In [1]: import numpy as np

In [2]: np.set_printoptions(precision=2, suppress=True, linewidth=200)

In [3]: M = np.load("w.npy")

In [4]: M
Out[4]: 
array([[1, 0, 0, 0],
       [1, 1, 0, 0],
       [3, 3, 1, 0],
       [1, 2, 5, 1]])

In [5]: other = M / np.sqrt((M ** 2).mean(axis=1, keepdims=True))

In [6]: other[3]
Out[6]: array([0.36, 0.72, 1.8 , 0.36])

In [7]: np.linalg.matrix_rank(M - M.mean(axis=1, keepdims=True))
Out[7]: np.int64(3)

In [8]: np.linalg.norm(other, axis=1)
Out[8]: array([2., 2., 2., 2.])

In [9]: arr = np.load("m.npy")

In [10]: arr
Out[10]: 
array([[ 0. ,  1.1, -1. , -1.2, -1.5,  0.7,  1.1,  1.5],
       [ 0.5,  1.4, -1.8, -1.2, -0.1,  0.4,  0.4, -0.5],
       [-0.7,  1.3,  1. ,  0. ,  1.2,  0. ,  0.1, -0.2],
       [-0.1, -0.5,  0.2, -0.1, -1.3, -0.8, -0.6, -0.9],
       [-0.6, -0.5, -0.8,  0.3,  0. ,  1.4,  0.5,  2.1]])

In [11]: gram = arr.T @ arr

In [12]: np.linalg.matrix_rank(gram)
Out[12]: np.int64(5)

In [13]: np.linalg.svd(arr, compute_uv=False) ** 2
Out[13]: array([16.36,  8.44,  6.22,  2.36,  0.38])

In [14]: np.allclose(gram, gram.T)
Out[14]: True

In [15]: np.trace(gram), (arr ** 2).sum()
Out[15]: (np.float64(33.76), np.float64(33.76))

In [16]: np.diag(gram)
Out[16]: array([1.11, 5.36, 5.92, 2.98, 5.39, 3.25, 1.99, 7.76])

In [17]: np.round(np.linalg.eigvalsh(gram)[::-1], 2) + 0
Out[17]: array([16.36,  8.44,  6.22,  2.36,  0.38,  0.  ,  0.  ,  0.  ])

In [18]: data = np.load("dump.npy")

In [19]: data
Out[19]: 
array([[  4,   8,   0,   4,   2,   7,  -2,  -6,   4],
       [ -3,   4,  -1,   0,  -1,   2,  -4,  -5,   8],
       [  1,  -8,   6,   8,   2,  -3,   3,   0,   4],
       [  4,  -3,   8,   0,   3,   4,  -1,   3,  -6],
       [  9,  -2,  -3,   3,  -8,   0,  -9,   8,   2],
       [ -2,   3,  -8,   9,   2,   1,  -8,   8,   8],
       [ -8,  -1,   7,   4,  -3,   1,   0,   4,   9],
       [-11,  28,  -5,   4,  -3,  17, -22, -31,  44]])

In [20]: left, sv, VT = np.linalg.svd(data)

In [21]: V = VT[:(sv > 1e-8).sum()]

In [22]: rng = np.random.default_rng(6179)

In [23]: x0 = data[7] + -3 * data[5] + rng.integers(2) * np.eye(9)[8]

In [24]: x0
Out[24]: array([ -5.,  19.,  19., -23.,  -9.,  14.,   2., -55.,  21.])

In [25]: round(np.linalg.norm(x0 - V.T @ V @ x0), 2)
Out[25]: np.float64(0.54)

In [26]: np.allclose(V.T @ V @ x0, x0)
Out[26]: False

In [27]: np.linalg.matrix_rank(np.vstack([data, x0]))
Out[27]: np.int64(8)

In [28]: np.diag(V.T @ V)
Out[28]: array([0.84, 0.72, 0.86, 0.75, 0.86, 0.49, 0.87, 0.89, 0.71])

In [29]: t = np.radians(135)

In [30]: R = np.eye(9)

In [31]: R[1, 1] = R[5, 5] = np.cos(t)

In [32]: R[1, 5], R[5, 1] = -np.sin(t), np.sin(t)

In [33]: R
Out[33]: 
array([[ 1.  ,  0.  ,  0.  ,  0.  ,  0.  ,  0.  ,  0.  ,  0.  ,  0.  ],
       [ 0.  , -0.71,  0.  ,  0.  ,  0.  , -0.71,  0.  ,  0.  ,  0.  ],
       [ 0.  ,  0.  ,  1.  ,  0.  ,  0.  ,  0.  ,  0.  ,  0.  ,  0.  ],
       [ 0.  ,  0.  ,  0.  ,  1.  ,  0.  ,  0.  ,  0.  ,  0.  ,  0.  ],
       [ 0.  ,  0.  ,  0.  ,  0.  ,  1.  ,  0.  ,  0.  ,  0.  ,  0.  ],
       [ 0.  ,  0.71,  0.  ,  0.  ,  0.  , -0.71,  0.  ,  0.  ,  0.  ],
       [ 0.  ,  0.  ,  0.  ,  0.  ,  0.  ,  0.  ,  1.  ,  0.  ,  0.  ],
       [ 0.  ,  0.  ,  0.  ,  0.  ,  0.  ,  0.  ,  0.  ,  1.  ,  0.  ],
       [ 0.  ,  0.  ,  0.  ,  0.  ,  0.  ,  0.  ,  0.  ,  0.  ,  1.  ]])

In [34]: other = data @ R.T

In [35]: np.allclose(data @ data.T, other @ other.T)
Out[35]: True

In [36]: np.allclose(np.linalg.norm(data, axis=1), np.linalg.norm(other, axis=1))
Out[36]: True

In [37]: other.round(2) + 0
Out[37]: 
array([[  4.  , -10.61,   0.  ,   4.  ,   2.  ,   0.71,  -2.  ,  -6.  ,   4.  ],
       [ -3.  ,  -4.24,  -1.  ,   0.  ,  -1.  ,   1.41,  -4.  ,  -5.  ,   8.  ],
       [  1.  ,   7.78,   6.  ,   8.  ,   2.  ,  -3.54,   3.  ,   0.  ,   4.  ],
       [  4.  ,  -0.71,   8.  ,   0.  ,   3.  ,  -4.95,  -1.  ,   3.  ,  -6.  ],
       [  9.  ,   1.41,  -3.  ,   3.  ,  -8.  ,  -1.41,  -9.  ,   8.  ,   2.  ],
       [ -2.  ,  -2.83,  -8.  ,   9.  ,   2.  ,   1.41,  -8.  ,   8.  ,   8.  ],
       [ -8.  ,   0.  ,   7.  ,   4.  ,  -3.  ,  -1.41,   0.  ,   4.  ,   9.  ],
       [-11.  , -31.82,  -5.  ,   4.  ,  -3.  ,   7.78, -22.  , -31.  ,  44.  ]])

In [38]: left, sv, VT = np.linalg.svd(data)

In [39]: np.argmax(sv[:-1] / (sv[1:] + 1e-6)) + 1
Out[39]: np.int64(7)

In [40]: other = left[:, :7] @ np.diag(sv[:7]) @ VT[:7]

In [41]: round(float(np.linalg.norm(data - other) / np.linalg.norm(data)), 2)
Out[41]: 0.0

In [42]: np.round(np.abs(data - other).max(), 2)
Out[42]: np.float64(0.0)

In [43]: np.linalg.matrix_rank(other)
Out[43]: np.int64(7)

In [44]: other.round(2) + 0
Out[44]: 
array([[  4.,   8.,   0.,   4.,   2.,   7.,  -2.,  -6.,   4.],
       [ -3.,   4.,  -1.,   0.,  -1.,   2.,  -4.,  -5.,   8.],
       [  1.,  -8.,   6.,   8.,   2.,  -3.,   3.,   0.,   4.],
       [  4.,  -3.,   8.,   0.,   3.,   4.,  -1.,   3.,  -6.],
       [  9.,  -2.,  -3.,   3.,  -8.,   0.,  -9.,   8.,   2.],
       [ -2.,   3.,  -8.,   9.,   2.,   1.,  -8.,   8.,   8.],
       [ -8.,  -1.,   7.,   4.,  -3.,   1.,   0.,   4.,   9.],
       [-11.,  28.,  -5.,   4.,  -3.,  17., -22., -31.,  44.]])
